% python3 -q
>>> import numpy as np
>>> from numpy import linalg as LA
>>> np.set_printoptions(suppress=True, linewidth=140)
>>> data = np.load("arr.npy")
>>> data.round(1)
array([[ 5.3, -0.7, -3.5],
       [-1. , -1. , -1.3],
       [ 2.3, -2.1, -5. ],
       [ 4.5,  2.6,  4.4],
       [ 1.4,  1.4,  1.8],
       [ 4.7,  1.4,  0.9],
       [ 0.5,  3.2,  7.6],
       [-0.7,  1.3,  4.1],
       [ 2.5,  1.6,  1.8],
       [ 3.1,  0.9,  0.5],
       [-6.1, -1.7, -1.8],
       [-5.8, -0.9,  0.8],
       [ 5.6, -2.3, -7.3],
       [-2.9, -2.2, -3.9],
       [ 2.3,  3.7,  6.5],
       [ 1.2, -1.2, -4.1],
       [-7.4, -0.3,  1.4],
       [ 7.6,  1. , -1.8],
       [-2. , -2.6, -4.4],
       [ 0.3,  3.8,  7.2],
       [ 2. , -0.4, -1.2]])
>>> W1 = np.array([[2, 3, 1, 1, -2, 3], [0, -2, -1, -1, -3, -3], [-3, 3, 2, -2, -3, -1]])
>>> c = np.array([-2, -9, 8, -5, 4, -9])
>>> H = np.maximum(data @ W1 + c, 0)
>>> LA.matrix_rank(H)
np.int64(6)
>>> np.round((H > 0).mean(axis=0), 1)
array([0.5, 0.4, 0.9, 0.3, 0.5, 0.2])
>>> (H > 0).astype(int)
array([[1, 0, 1, 1, 1, 1],
       [0, 0, 1, 0, 1, 0],
       [1, 0, 1, 1, 1, 1],
       [0, 1, 1, 0, 0, 0],
       [0, 0, 1, 0, 0, 0],
       [1, 1, 1, 0, 0, 0],
       [0, 1, 1, 0, 0, 0],
       [0, 0, 1, 0, 0, 0],
       [0, 1, 1, 0, 0, 0],
       [1, 1, 1, 0, 0, 0],
       [0, 0, 0, 0, 1, 0],
       [0, 0, 1, 0, 1, 0],
       [1, 0, 1, 1, 1, 1],
       [1, 0, 0, 1, 1, 0],
       [0, 1, 1, 0, 0, 0],
       [1, 0, 1, 1, 1, 1],
       [0, 0, 1, 0, 1, 0],
       [1, 1, 1, 1, 0, 1],
       [1, 0, 0, 1, 1, 0],
       [0, 1, 1, 0, 0, 0],
       [1, 0, 1, 0, 1, 0]])
>>> Z = np.array([[-4, -1, 0],
...     [-1, -4, 3],
...     [-3, -1, -6],
...     [-4, -8, -5],
...     [3, 2, 2],
...     [2, 2, 3]])
>>> (H @ Z).round(6).argmax(axis=1)
array([2, 0, 2, 1, 1, 1, 1, 1, 1, 1, 0, 0, 2, 0, 1, 2, 0, 2, 0, 1, 1])
>>> out = np.array([[6, -5], [7, 7], [-8, 1]])
>>> LA.matrix_rank(np.vstack([data, out.T]))
np.int64(3)
>>> J = np.loadtxt("block11.csv", delimiter=",")
>>> J
array([[3., 3., 2., 3., 3.],
       [3., 1., 1., 2., 2.],
       [1., 2., 1., 0., 3.],
       [2., 3., 3., 3., 0.],
       [2., 0., 0., 3., 3.]])
>>> np.round(LA.eigvals(J), 1)
array([10.1+0.j , -0.9+0.j ,  0.5+0.j ,  0.7+2.5j,  0.7-2.5j])
>>> np.einsum("ii->", J)
np.float64(11.0)
>>> feats = np.load("test2.npy")
>>> feats
array([[ 1, -1,  1, -1],
       [ 1,  0,  0,  0],
       [ 1,  1,  1,  1]])
>>> # columns 1 and 3 are equal
>>> f = np.array([2, 3])
>>> np.convolve(feats[0], f)
array([ 2,  1, -1,  1, -3])
>>> np.correlate(feats[0], feats[2], "full")
array([ 1,  0,  1,  0, -1,  0, -1])
>>> np.cross(feats[0, :3], feats[2, :3])
array([-2,  0,  2])
>>> rng = np.random.default_rng(73793)
>>> out = feats + rng.integers(-2, 3, (3, 2)) @ rng.integers(-2, 3, (2, 4))
>>> out
array([[ 4, -1, -3,  5],
       [ 2, -2,  0, -2],
       [ 0,  0,  3, -3]])
>>> np.abs(out - feats).sum(axis=1)
array([13,  5,  8])
>>> LA.matrix_rank(out - feats, tol=1e-8)
np.int64(2)
>>> np.round(LA.svd(out - feats, compute_uv=False), 1) + 0
array([9.1, 2.9, 0. ])
>>> out - feats
array([[ 3,  0, -4,  6],
       [ 1, -2,  0, -2],
       [-1, -1,  2, -4]])
